$ ipython --no-banner

In [1]: import numpy as np

In [2]: np.set_printoptions(suppress=True, linewidth=100)

In [3]: F = np.load("mat.npy")

In [4]: F
Out[4]: 
array([[-1.,  1.,  0.,  0.,  0.,  0.,  0.,  0.,  0.],
       [ 0., -1.,  1.,  0.,  0.,  0.,  0.,  0.,  0.],
       [ 0.,  0., -1.,  1.,  0.,  0.,  0.,  0.,  0.],
       [ 0.,  0.,  0., -1.,  1.,  0.,  0.,  0.,  0.],
       [ 0.,  0.,  0.,  0., -1.,  1.,  0.,  0.,  0.],
       [ 0.,  0.,  0.,  0.,  0., -1.,  1.,  0.,  0.],
       [ 0.,  0.,  0.,  0.,  0.,  0., -1.,  1.,  0.],
       [ 0.,  0.,  0.,  0.,  0.,  0.,  0., -1.,  1.],
       [ 0.,  0.,  0.,  0.,  0.,  0.,  0.,  0., -1.]])

In [5]: other = F / np.linalg.norm(F, axis=1, keepdims=True)

In [6]: cov = other @ other.T

In [7]: cov.round(3)
Out[7]: 
array([[ 1.   , -0.5  ,  0.   ,  0.   ,  0.   ,  0.   ,  0.   ,  0.   ,  0.   ],
       [-0.5  ,  1.   , -0.5  ,  0.   ,  0.   ,  0.   ,  0.   ,  0.   ,  0.   ],
       [ 0.   , -0.5  ,  1.   , -0.5  ,  0.   ,  0.   ,  0.   ,  0.   ,  0.   ],
       [ 0.   ,  0.   , -0.5  ,  1.   , -0.5  ,  0.   ,  0.   ,  0.   ,  0.   ],
       [ 0.   ,  0.   ,  0.   , -0.5  ,  1.   , -0.5  ,  0.   ,  0.   ,  0.   ],
       [ 0.   ,  0.   ,  0.   ,  0.   , -0.5  ,  1.   , -0.5  ,  0.   ,  0.   ],
       [ 0.   ,  0.   ,  0.   ,  0.   ,  0.   , -0.5  ,  1.   , -0.5  ,  0.   ],
       [ 0.   ,  0.   ,  0.   ,  0.   ,  0.   ,  0.   , -0.5  ,  1.   , -0.707],
       [ 0.   ,  0.   ,  0.   ,  0.   ,  0.   ,  0.   ,  0.   , -0.707,  1.   ]])

In [8]: (np.abs(cov) > 0.9).astype(int)
Out[8]: 
array([[1, 0, 0, 0, 0, 0, 0, 0, 0],
       [0, 1, 0, 0, 0, 0, 0, 0, 0],
       [0, 0, 1, 0, 0, 0, 0, 0, 0],
       [0, 0, 0, 1, 0, 0, 0, 0, 0],
       [0, 0, 0, 0, 1, 0, 0, 0, 0],
       [0, 0, 0, 0, 0, 1, 0, 0, 0],
       [0, 0, 0, 0, 0, 0, 1, 0, 0],
       [0, 0, 0, 0, 0, 0, 0, 1, 0],
       [0, 0, 0, 0, 0, 0, 0, 0, 1]])
